In [1]: import numpy as np

In [2]: np.set_printoptions(suppress=True, linewidth=120)

In [3]: feats = np.loadtxt("block8.csv", delimiter=",")

In [4]: feats
Out[4]: 
array([[0., 1., 0., 0.],
       [1., 0., 0., 0.],
       [0., 0., 0., 1.],
       [0., 0., 1., 0.]])

In [5]: # 2 blocks once reordered

In [6]: feats - feats[0]
Out[6]: 
array([[ 0.,  0.,  0.,  0.],
       [ 1., -1.,  0.,  0.],
       [ 0., -1.,  0.,  1.],
       [ 0., -1.,  1.,  0.]])

In [7]: round(np.linalg.norm(feats), 3)
Out[7]: np.float64(2.0)

In [8]: np.round(np.linalg.svd(feats, compute_uv=False), 3)
Out[8]: array([1., 1., 1., 1.])

In [9]: np.count_nonzero(feats)
Out[9]: np.int64(4)

In [10]: feats.mean(axis=0)
Out[10]: array([0.25, 0.25, 0.25, 0.25])

In [11]: np.zeros(4, 4)
Traceback (most recent call last):
  Cell In[11], line 1
    np.zeros(4, 4)
TypeError: Cannot interpret '4' as a data type


In [12]: np.linalg.rank(feats)
Traceback (most recent call last):
  Cell In[12], line 1
    np.linalg.rank(feats)
AttributeError: module 'numpy.linalg' has no attribute 'rank'


In [13]: feats.sum(axis=0)
Out[13]: array([1., 1., 1., 1.])

In [14]: np.abs(feats).max()
Out[14]: np.float64(1.0)

In [15]: np.diff(feats, axis=0)
Out[15]: 
array([[ 1., -1.,  0.,  0.],
       [-1.,  0.,  0.,  1.],
       [ 0.,  0.,  1., -1.]])

In [16]: feats.shape
Out[16]: (4, 4)

In [17]: np.unravel_index(np.abs(feats).argmax(), feats.shape)
Out[17]: (np.int64(0), np.int64(1))
